>>> import numpy as np
>>> import numpy.linalg as la
>>> np.set_printoptions(suppress=True, linewidth=160)
>>> X = np.loadtxt("data.csv", delimiter=",")
>>> X
array([[-0.08,  0.66, -0.89],
       [-0.12,  0.83, -0.97],
       [-0.06,  0.54, -0.79],
       [-0.03,  0.29, -0.49],
       [ 0.11, -0.8 ,  0.96],
       [-0.12,  0.83, -0.97],
       [ 0.06, -0.54,  0.79],
       [ 0.  ,  0.  ,  0.  ],
       [-0.06,  0.54, -0.79],
       [ 0.05, -0.46,  0.72],
       [ 0.01, -0.1 ,  0.18],
       [-0.14,  0.89, -0.99],
       [ 0.05, -0.46,  0.72],
       [ 0.09, -0.72,  0.92],
       [ 0.12, -0.83,  0.97],
       [ 0.03, -0.29,  0.49],
       [ 0.1 , -0.76,  0.95],
       [-0.08,  0.66, -0.89],
       [ 0.12, -0.83,  0.97],
       [ 0.12, -0.83,  0.97],
       [ 0.05, -0.46,  0.72],
       [-0.13,  0.86, -0.98],
       [-0.08,  0.66, -0.89],
       [-0.07,  0.6 , -0.85],
       [ 0.01, -0.1 ,  0.18]])
>>> G = np.cov(X, rowvar=False)
>>> G.round(2)
array([[ 0.01, -0.06,  0.07],
       [-0.06,  0.42, -0.53],
       [ 0.07, -0.53,  0.68]])
>>> G.shape
(3, 3)
>>> np.argsort(-X.std(axis=0).round(6), kind="stable")
array([2, 1, 0])
>>> np.round(la.eigvalsh(G)[::-1], 2) + 0
array([1.11, 0.  , 0.  ])
>>> np.round(np.corrcoef(X.T), 2)
array([[ 1.  , -0.99,  0.97],
       [-0.99,  1.  , -0.99],
       [ 0.97, -0.99,  1.  ]])
>>> np.round(X.std(axis=0), 2)
array([0.09, 0.63, 0.81])
>>> P = X @ la.solve(X.T @ X, X.T)
>>> round(float(np.trace(P)), 2)
3.0
>>> np.round(la.eigvalsh(P), 2) + 0
array([0., 0., 0., 0., 0., 0., 0., 0., 0., 0., 0., 0., 0., 0., 0., 0., 0., 0., 0., 0., 0., 0., 1., 1., 1.])
>>> np.round(np.diag(P), 2)
array([0.1 , 0.1 , 0.09, 0.16, 0.11, 0.1 , 0.09, 0.  , 0.09, 0.15, 0.04, 0.39, 0.15, 0.21, 0.1 , 0.16, 0.11, 0.1 , 0.1 , 0.1 , 0.15, 0.19, 0.1 , 0.08, 0.04])
>>> np.round(P @ X[:, 2], 2)
array([-0.89, -0.97, -0.79, -0.49,  0.96, -0.97,  0.79,  0.  , -0.79,  0.72,  0.18, -0.99,  0.72,  0.92,  0.97,  0.49,  0.95, -0.89,  0.97,  0.97,  0.72,
       -0.98, -0.89, -0.85,  0.18])
>>> cent = X[[19, 24]].astype(float)
>>> for _ in range(6):
...     z = la.norm(X[:, None] - cent, axis=-1).argmin(axis=1)
...     cent = np.array([X[z == j].mean(axis=0) for j in range(2)])
... 
>>> z
array([1, 1, 1, 1, 0, 1, 0, 0, 1, 0, 0, 1, 0, 0, 0, 0, 0, 1, 0, 0, 0, 1, 1, 1, 0])
>>> np.bincount(z)
array([14, 11])
>>> np.abs(cent[1] - cent[0]).argmax()
np.int64(2)
>>> left, sig, Vt = la.svd(X)
>>> sig.round(2)
array([5.15, 0.29, 0.01])
>>> other = left[:, :2] @ np.diag(sig[:2]) @ Vt[:2]
>>> np.round(la.norm(X - other, 2), 2), round(sig[2], 2)
(np.float64(0.01), np.float64(0.01))
>>> W0 = np.load("test11.npy")
>>> W0
array([[0., 3., 2., 3.],
       [3., 0., 0., 0.],
       [2., 0., 0., 0.],
       [3., 0., 0., 0.]])
>>> other = np.c_[X[:, :1] @ np.array([[3]]), np.array([0, 1, 1, 2, 1, 0, 1, 1, 2, 1, 0, 0, 1, 2, 1, 2, 2, 2, 0, 2, 2, 0, 2, 0, 0])]
>>> other.round(2)
array([[-0.24,  0.  ],
       [-0.36,  1.  ],
       [-0.18,  1.  ],
       [-0.09,  2.  ],
       [ 0.33,  1.  ],
       [-0.36,  0.  ],
       [ 0.18,  1.  ],
       [ 0.  ,  1.  ],
       [-0.18,  2.  ],
       [ 0.15,  1.  ],
       [ 0.03,  0.  ],
       [-0.42,  0.  ],
       [ 0.15,  1.  ],
       [ 0.27,  2.  ],
       [ 0.36,  1.  ],
       [ 0.09,  2.  ],
       [ 0.3 ,  2.  ],
       [-0.24,  2.  ],
       [ 0.36,  0.  ],
       [ 0.36,  2.  ],
       [ 0.15,  2.  ],
       [-0.39,  0.  ],
       [-0.24,  2.  ],
       [-0.21,  0.  ],
       [ 0.03,  0.  ]])
>>> np.round(la.lstsq(X, other[:, 0])[0], 2) + 0
array([3., 0., 0.])
>>> np.round(la.norm(la.qr(X)[0].T @ other, axis=0) ** 2 / ((other ** 2).sum(axis=0) + 1e-12), 2)
array([1.  , 0.03])
>>> np.round(la.norm(other - X @ la.lstsq(X, other)[0], axis=0), 2) + 0
array([0.  , 6.52])
>>> la.matrix_rank(other)
np.int64(2)
